$ python -q
>>> import numpy as np
>>> from numpy import linalg as LA
>>> np.set_printoptions(precision=2, suppress=True, linewidth=120)
>>> def tidy(a):
...     return np.round(a, 2) + 0
... 
>>> B = np.array([[2, 3], [0, 2]])
>>> W2 = np.array([[2, 0], [1, -2]])
>>> J = np.kron(B, W2)
>>> print(J)
[[ 4  0  6  0]
 [ 2 -4  3 -6]
 [ 0  0  4  0]
 [ 0  0  2 -4]]
>>> ev, V = LA.eig(J)
>>> print(tidy(np.sort(LA.eigvals(J.T))))
[-4. -4.  4.  4.]
>>> print(tidy(np.sort(LA.eigvals(J @ J))))
[16. 16. 16. 16.]
>>> print(np.prod(ev))
256.0
>>> print(ev)
[-4. -4.  4.  4.]
>>> print(J @ V[:, 0] - ev[0] * V[:, 0])
[0. 0. 0. 0.]
>>> W1 = np.array([[3, 1, 0, 3], [-2, -3, -3, 1], [-1, -1, -3, -2], [-1, -1, 1, -1]])
>>> c = np.array([-6, 6, 9, 1])
>>> hid = np.maximum(J @ W1 + c, 0)
>>> print((hid > 0).mean(axis=0))
[0.25 1.   0.25 0.75]
>>> print(hid)
[[ 0  4  0  1]
 [11 23  6  3]
 [ 0  2  0  0]
 [ 0  8  0  1]]
>>> W2 = np.array([[2, 7, 5], [1, 6, 8], [3, 9, 8], [2, 4, 4]])
>>> print(hid @ W2)
[[  6  28  36]
 [ 69 281 299]
 [  2  12  16]
 [ 10  52  68]]
>>> B = np.array([[-2, 1], [0, 2]])
>>> W2 = np.kron(B, J)
>>> print(tidy(LA.norm(W2, 2)), tidy(LA.norm(B, 2) * LA.norm(J, 2)))
26.25 26.25
>>> Uu, sigma = LA.svd(J)
Traceback (most recent call last):
  File "<python-input-24>", line 1, in <module>
    Uu, sigma = LA.svd(J)
    ^^^^^^^^^
ValueError: too many values to unpack (expected 2)
>>> Uu, sigma, Vt = LA.svd(J, full_matrices=False)
>>> print((sigma > 1e-8).sum())
4
>>> print(tidy(Vt @ Vt.T))
[[1. 0. 0. 0.]
 [0. 1. 0. 0.]
 [0. 0. 1. 0.]
 [0. 0. 0. 1.]]
>>> print(tidy(Uu.T @ J @ Vt.T))
[[10.25  0.    0.    0.  ]
 [ 0.    6.25  0.    0.  ]
 [ 0.    0.    2.56  0.  ]
 [ 0.    0.    0.    1.56]]
>>> print(tidy(np.abs(Vt[0])))
[0.35 0.28 0.7  0.55]
>>> print(np.allclose(Uu * sigma @ Vt, J))
True
>>> print(tidy(np.sqrt((sigma ** 2).sum())), tidy(LA.norm(J)))
12.37 12.37
